$ ipython --no-banner

In [1]: import numpy as np

In [2]: from numpy import linalg as LA

In [3]: np.set_printoptions(precision=2, suppress=True, linewidth=100, sign=" ")

In [4]: data = np.tanh(np.array([[0.2, 0.8],
   ...:     [0.3, -1.2],
   ...:     [0.6, 1.4],
   ...:     [-0.4, -0.8],
   ...:     [0.2, -0.5],
   ...:     [0.4, -0.2],
   ...:     [0.0, -0.8],
   ...:     [-2.6, 0.8],
   ...:     [0.1, 0.8],
   ...:     [-0.4, -1.1],
   ...:     [-0.3, -1.3],
   ...:     [-1.1, 0.1],
   ...:     [1.3, -0.3],
   ...:     [0.7, 0.9],
   ...:     [1.9, 0.4],
   ...:     [0.7, 0.5],
   ...:     [1.0, 0.6],
   ...:     [0.6, -0.6],
   ...:     [0.1, -0.9],
   ...:     [-0.2, -0.4],
   ...:     [-1.4, 0.9],
   ...:     [-0.3, 1.0],
   ...:     [-0.3, -0.6],
   ...:     [-0.5, 0.6],
   ...:     [0.9, -0.2],
   ...:     [0.8, 0.0],
   ...:     [0.1, -1.2],
   ...:     [-1.2, -0.4],
   ...:     [-0.7, -0.2],
   ...:     [-0.5, 0.7],
   ...:     [-0.9, -1.5]]) @ np.array([[0.4, 1.2, 0.2], [1.7, 1.3, 0.0]]))

In [5]: data
Out[5]: 
array([[ 0.89,  0.86,  0.04],
       [-0.96, -0.83,  0.06],
       [ 0.99,  0.99,  0.12],
       [-0.91, -0.91, -0.08],
       [-0.65, -0.39,  0.04],
       [-0.18,  0.22,  0.08],
       [-0.88, -0.78,  0.  ],
       [ 0.31, -0.97, -0.48],
       [ 0.89,  0.82,  0.02],
       [-0.97, -0.96, -0.08],
       [-0.98, -0.97, -0.06],
       [-0.26, -0.83, -0.22],
       [ 0.01,  0.82,  0.25],
       [ 0.95,  0.96,  0.14],
       [ 0.89,  0.99,  0.36],
       [ 0.81,  0.9 ,  0.14],
       [ 0.89,  0.96,  0.2 ],
       [-0.65, -0.06,  0.12],
       [-0.9 , -0.78,  0.02],
       [-0.64, -0.64, -0.04],
       [ 0.75, -0.47, -0.27],
       [ 0.92,  0.74, -0.06],
       [-0.81, -0.81, -0.06],
       [ 0.68,  0.18, -0.1 ],
       [ 0.02,  0.68,  0.18],
       [ 0.31,  0.74,  0.16],
       [-0.96, -0.89,  0.02],
       [-0.82, -0.96, -0.24],
       [-0.55, -0.8 , -0.14],
       [ 0.76,  0.3 , -0.1 ],
       [-0.99, -1.  , -0.18]])

In [6]: dist = LA.norm(data[:, None] - data[None], axis=-1)

In [7]: dist.shape
Out[7]: (31, 31)

In [8]: np.unravel_index(dist.round(6).argmax(), dist.shape)
Out[8]: (np.int64(2), np.int64(30))

In [9]: dist.mean(axis=1).argmax()
Out[9]: np.int64(14)

In [10]: print(LA.svd(data, compute_uv=False))
[ 5.93  1.87  0.35]

In [11]: np.count_nonzero(data)
Out[11]: np.int64(92)

In [12]: data.shape
Out[12]: (31, 3)

In [13]: np.round(data.mean(axis=0), 2) + 0
Out[13]: array([-0.07, -0.09,  0.  ])

In [14]: vec = np.array([5, 5, 3])

In [15]: target = data @ vec

In [16]: print(LA.solve(data.T @ data, data.T @ target))
[ 5.  5.  3.]

In [17]: rng = np.random.default_rng(741)

In [18]: target = target + 0.02 * rng.normal(size=31)

In [19]: target
Out[19]: 
array([  8.88,  -8.81,  10.24,  -9.33,  -5.08,   0.41,  -8.26,  -4.76,   8.6 ,  -9.82,  -9.91,
        -6.12,   4.96,   9.98,  10.5 ,   9.01,   9.84,  -3.2 ,  -8.37,  -6.56,   0.59,   8.07,
        -8.35,   3.94,   4.01,   5.74,  -9.24,  -9.57,  -7.13,   5.01, -10.51])

In [20]: beta, *_ = LA.lstsq(data, target)

In [21]: np.round(data.T @ (target - data @ beta), 2) + 0
Out[21]: array([ 0.,  0.,  0.])

In [22]: lab = data[:, 1] > np.median(data[:, 1])

In [23]: r0 = data[lab].mean(axis=0) - data[~lab].mean(axis=0)

In [24]: r0
Out[24]: array([ 1.18,  1.49,  0.21])

In [25]: round(float((((data - data.mean(axis=0)) @ r0 > 0) == lab).mean()), 2)
Out[25]: 0.94

In [26]: ((data - data.mean(axis=0)) @ r0 > 0).astype(int)
Out[26]: 
array([ 1,  0,  1,  0,  0,  1,  0,  0,  1,  0,  0,  0,  1,  1,  1,  1,  1,  0,  0,  0,  1,  1,  0,
        1,  1,  1,  0,  0,  0,  1,  0])

In [27]: lab.astype(int)
Out[27]: 
array([ 1,  0,  1,  0,  0,  1,  0,  0,  1,  0,  0,  0,  1,  1,  1,  1,  1,  1,  0,  0,  0,  1,  0,
        1,  1,  1,  0,  0,  0,  1,  0])

In [28]: O, V = LA.qr(data[:, :1])[0], LA.qr(data[:, 1:])[0]

In [29]: sig = LA.svd(O.T @ V, compute_uv=False)

In [30]: np.degrees(np.arccos(sig.clip(0, 1)))
Out[30]: array([ 17.23])

In [31]: sig
Out[31]: array([ 0.96])

In [32]: np.round(LA.norm(O @ O.T - V @ V.T, 2), 2)
Out[32]: np.float64(1.0)

In [33]: M = np.array([[0.2, -2.0, -0.6, -1.7, 0.9],
    ...:     [0.1, -1.3, 1.0, -1.0, 0.8],
    ...:     [-0.4, -0.2, -0.8, -0.4, -0.3],
    ...:     [0.7, 0.1, 1.1, -0.8, -0.7],
    ...:     [0.33, -2.04, -0.33, -1.85, 0.75]])

In [34]: vec = np.array([-1, 9, 2, -7, -4])

In [35]: a = np.maximum(M @ vec, 0)

In [36]: M * (a > 1e-9)[:, None]
Out[36]: 
array([[ 0. , -0. , -0. , -0. ,  0. ],
       [ 0. , -0. ,  0. , -0. ,  0. ],
       [-0.4, -0.2, -0.8, -0.4, -0.3],
       [ 0.7,  0.1,  1.1, -0.8, -0.7],
       [ 0. , -0. , -0. , -0. ,  0. ]])

In [37]: np.tanh(M @ vec)
Out[37]: array([-1.  , -1.  ,  0.76,  1.  , -1.  ])

In [38]: print(a)
[  0.    0.    1.   10.8   0. ]

In [39]: feats = np.load("mat.npy")

In [40]: feats
Out[40]: 
array([[ 1.  ,  0.  ,  0.  ,  0.  ,  0.  ,  0.  ],
       [ 0.  ,  1.  ,  0.  ,  0.  ,  0.  ,  0.  ],
       [ 0.  ,  0.33,  0.33,  0.  ,  0.33,  0.  ],
       [ 0.17,  0.17,  0.17,  0.33,  0.  ,  0.17],
       [ 0.5 ,  0.  ,  0.  ,  0.  ,  0.5 ,  0.  ],
       [ 0.  ,  0.  ,  0.  ,  0.  ,  0.  ,  1.  ]])

In [41]: # rows sum to 1

In [42]: Y = np.array([[5, 9], [4, -7], [4, -4]])

In [43]: LA.matrix_rank(np.vstack([data, Y.T]))
Out[43]: np.int64(3)

In [44]: print(LA.matrix_rank(data @ Y))
2

In [45]: print(np.einsum("ij->j", data))
[-2.06 -2.89 -0.15]

In [46]: Y = LA.invert(feats)
---------------------------------------------------------------------------
AttributeError                            Traceback (most recent call last)
Cell In[46], line 1
----> 1 Y = LA.invert(feats)

AttributeError: module 'numpy.linalg' has no attribute 'invert'

In [47]: Y = LA.inv(feats)

In [48]: round(LA.det(feats) * LA.det(Y), 2)
Out[48]: np.float64(1.0)

In [49]: print(LA.det(feats) * Y)
[[ 0.06  0.    0.    0.    0.    0.  ]
 [ 0.    0.06  0.    0.    0.    0.  ]
 [ 0.06 -0.06  0.17  0.   -0.11  0.  ]
 [-0.06  0.   -0.08  0.17  0.06 -0.03]
 [-0.06  0.    0.    0.    0.11  0.  ]
 [ 0.    0.    0.    0.    0.    0.06]]

In [50]: LA.inv(Y)
Out[50]: 
array([[ 1.  ,  0.  ,  0.  ,  0.  ,  0.  ,  0.  ],
       [ 0.  ,  1.  ,  0.  ,  0.  ,  0.  ,  0.  ],
       [ 0.  ,  0.33,  0.33,  0.  ,  0.33,  0.  ],
       [ 0.17,  0.17,  0.17,  0.33,  0.  ,  0.17],
       [ 0.5 ,  0.  ,  0.  ,  0.  ,  0.5 ,  0.  ],
       [ 0.  ,  0.  ,  0.  ,  0.  ,  0.  ,  1.  ]])

In [51]: m1 = np.array([[0, 1, -9, 3, -1, -5],
    ...:     [1, 0, 1, -9, 3, -1],
    ...:     [-9, 1, 0, 1, -9, 3],
    ...:     [3, -9, 1, 0, 1, -9],
    ...:     [-1, 3, -9, 1, 0, 1],
    ...:     [-5, -1, 3, -9, 1, 0]])

In [52]: # equal to its transpose

In [53]: t = np.radians(45)

In [54]: Rm = np.eye(6)

In [55]: Rm[3, 3] = Rm[4, 4] = np.cos(t)

In [56]: Rm[3, 4], Rm[4, 3] = -np.sin(t), np.sin(t)

In [57]: Rm
Out[57]: 
array([[ 1.  ,  0.  ,  0.  ,  0.  ,  0.  ,  0.  ],
       [ 0.  ,  1.  ,  0.  ,  0.  ,  0.  ,  0.  ],
       [ 0.  ,  0.  ,  1.  ,  0.  ,  0.  ,  0.  ],
       [ 0.  ,  0.  ,  0.  ,  0.71, -0.71,  0.  ],
       [ 0.  ,  0.  ,  0.  ,  0.71,  0.71,  0.  ],
       [ 0.  ,  0.  ,  0.  ,  0.  ,  0.  ,  1.  ]])

In [58]: Y = m1 @ Rm.T

In [59]: print(Y)
[[ 0.    1.   -9.    2.83  1.41 -5.  ]
 [ 1.    0.    1.   -8.49 -4.24 -1.  ]
 [-9.    1.    0.    7.07 -5.66  3.  ]
 [ 3.   -9.    1.   -0.71  0.71 -9.  ]
 [-1.    3.   -9.    0.71  0.71  1.  ]
 [-5.   -1.    3.   -7.07 -5.66  0.  ]]

In [60]: np.round(LA.det(Rm), 2), np.round(np.trace(Rm), 2)
Out[60]: (np.float64(1.0), np.float64(5.41))

In [61]: np.allclose(LA.norm(m1, axis=1), LA.norm(Y, axis=1))
Out[61]: True

In [62]: lab = rng.permutation(6)

In [63]: print(lab)
[ 4  5  0  3  2  1]

In [64]: Y = m1[lab][:, lab]

In [65]: np.sort(np.abs(LA.eigvals(Y)))
Out[65]: array([  1.7 ,   2.01,  10.42,  11.12,  15.72,  16.73])

In [66]: round(LA.det(Y), 2), round(LA.det(m1[lab]), 2)
Out[66]: (np.float64(-104213.0), np.float64(104213.0))

In [67]: np.diag(Y)
Out[67]: array([ 0,  0,  0,  0,  0,  0])

In [68]: (M + M.T) / 2
Out[68]: 
array([[ 0.2 , -0.95, -0.5 , -0.5 ,  0.61],
       [-0.95, -1.3 ,  0.4 , -0.45, -0.62],
       [-0.5 ,  0.4 , -0.8 ,  0.35, -0.32],
       [-0.5 , -0.45,  0.35, -0.8 , -1.27],
       [ 0.61, -0.62, -0.32, -1.27,  0.75]])

In [69]: np.round(np.trace(M), 2)
Out[69]: np.float64(-1.95)

In [70]: round(np.abs(LA.eigvals(M)).max(), 2)
Out[70]: np.float64(1.83)

In [71]: round(float(LA.det(M)), 2)
Out[71]: 0.15

In [72]: np.sort(np.abs(LA.eigvals(M)))
Out[72]: array([ 0.09,  0.53,  0.98,  1.83,  1.83])

In [73]: ev, V = LA.eigh(m1)

In [74]: print(LA.eigvalsh(m1 + 5 * np.eye(6)))
[-11.73  -5.42   3.3    7.01  16.12  20.72]

In [75]: np.abs(V[:, -1])
Out[75]: array([ 0.49,  0.2 ,  0.47,  0.47,  0.2 ,  0.49])

In [76]: np.abs(V[:, -1]).round(6).argmax()
Out[76]: np.int64(0)

In [77]: np.unique(ev.round(6) + 0, return_counts=True)[1]
Out[77]: array([ 1,  1,  1,  1,  1,  1])

In [78]: ev
Out[78]: array([-16.73, -10.42,  -1.7 ,   2.01,  11.12,  15.72])

In [79]: print(np.round(V.T @ m1 @ V, 2) + 0)
[[-16.73   0.     0.     0.     0.     0.  ]
 [  0.   -10.42   0.     0.     0.     0.  ]
 [  0.     0.    -1.7    0.     0.     0.  ]
 [  0.     0.     0.     2.01   0.     0.  ]
 [  0.     0.     0.     0.    11.12   0.  ]
 [  0.     0.     0.     0.     0.    15.72]]

In [80]: np.round(V.T @ V, 2) + 0
Out[80]: 
array([[ 1.,  0.,  0.,  0.,  0.,  0.],
       [ 0.,  1.,  0.,  0.,  0.,  0.],
       [ 0.,  0.,  1.,  0.,  0.,  0.],
       [ 0.,  0.,  0.,  1.,  0.,  0.],
       [ 0.,  0.,  0.,  0.,  1.,  0.],
       [ 0.,  0.,  0.,  0.,  0.,  1.]])
